$ python -q
>>> import numpy as np
>>> np.set_printoptions(precision=2, suppress=True, linewidth=140, sign=" ")
>>> feats = np.load("x.npy")
>>> feats
array([[  6.97,  15.02,   9.99,  25.99,   7.01,  17.  ,   1.  ,  16.03],
       [  5.99,  12.98,   8.  ,  21.01,   5.98,  14.04,   1.01,  12.98],
       [  2.99,   7.01,   2.  ,   6.02,   3.02,   5.01,   0.98,   3.99]])
>>> U, sv, Vt = np.linalg.svd(feats)
>>> print(np.argmax(sv[:-1] / (sv[1:] + 1e-6)) + 1)
2
>>> sv
array([ 53.81,   3.46,   0.06])
>>> other = U[:, :2] @ np.diag(sv[:2]) @ Vt[:2]
>>> round(np.linalg.norm(feats - other, 2), 2), round(float(sv[2]), 2)
(np.float64(0.06), 0.06)
>>> round(float(np.abs(feats - other).max()), 2)
0.03
>>> np.linalg.matrix_rank(other)
np.int64(2)
>>> other
array([[  6.98,  15.01,   9.99,  25.99,   7.  ,  17.02,   1.01,  16.01],
       [  5.98,  12.99,   8.  ,  21.01,   5.99,  14.01,   1.  ,  13.01],
       [  2.99,   7.01,   2.  ,   6.02,   3.02,   5.02,   0.98,   3.98]])
>>> m1 = np.loadtxt("dump.csv", delimiter=",")
>>> m1
array([[ 1.  ,  0.9 ,  0.81,  0.73,  0.66,  0.59,  0.53],
       [ 0.9 ,  1.  ,  0.9 ,  0.81,  0.73,  0.66,  0.59],
       [ 0.81,  0.9 ,  1.  ,  0.9 ,  0.81,  0.73,  0.66],
       [ 0.73,  0.81,  0.9 ,  1.  ,  0.9 ,  0.81,  0.73],
       [ 0.66,  0.73,  0.81,  0.9 ,  1.  ,  0.9 ,  0.81],
       [ 0.59,  0.66,  0.73,  0.81,  0.9 ,  1.  ,  0.9 ],
       [ 0.53,  0.59,  0.66,  0.73,  0.81,  0.9 ,  1.  ]])
>>> # symmetric, so the eigenvalues are real
>>> blk = np.stack([m1, 3 * m1, m1[::-1]])
>>> np.linalg.norm(blk, axis=(1, 2))
array([  5.67,  17.  ,   5.67])
>>> np.round(np.linalg.det(blk), 2) + 0
array([ 0. ,  0.1,  0. ])
>>> np.linalg.matrix_rank(blk)
array([ 7,  7,  7])
>>> x0 = np.array([-3, 1, 2, -1, 3, -2, 2])
>>> y = m1 @ x0
>>> b, lr = np.zeros(7), 1 / np.linalg.norm(m1, 2) ** 2
>>> for i in range(250):
...     b -= lr * m1.T @ (m1 @ b - y)
...     if i % 50 == 0: print(i, round(np.linalg.norm(m1 @ b - y), 2))
... 
0 1.32
50 0.69
100 0.54
150 0.5
200 0.47
>>> b
array([-0.95, -0.31,  0.34,  0.63,  0.83,  0.74,  0.86])
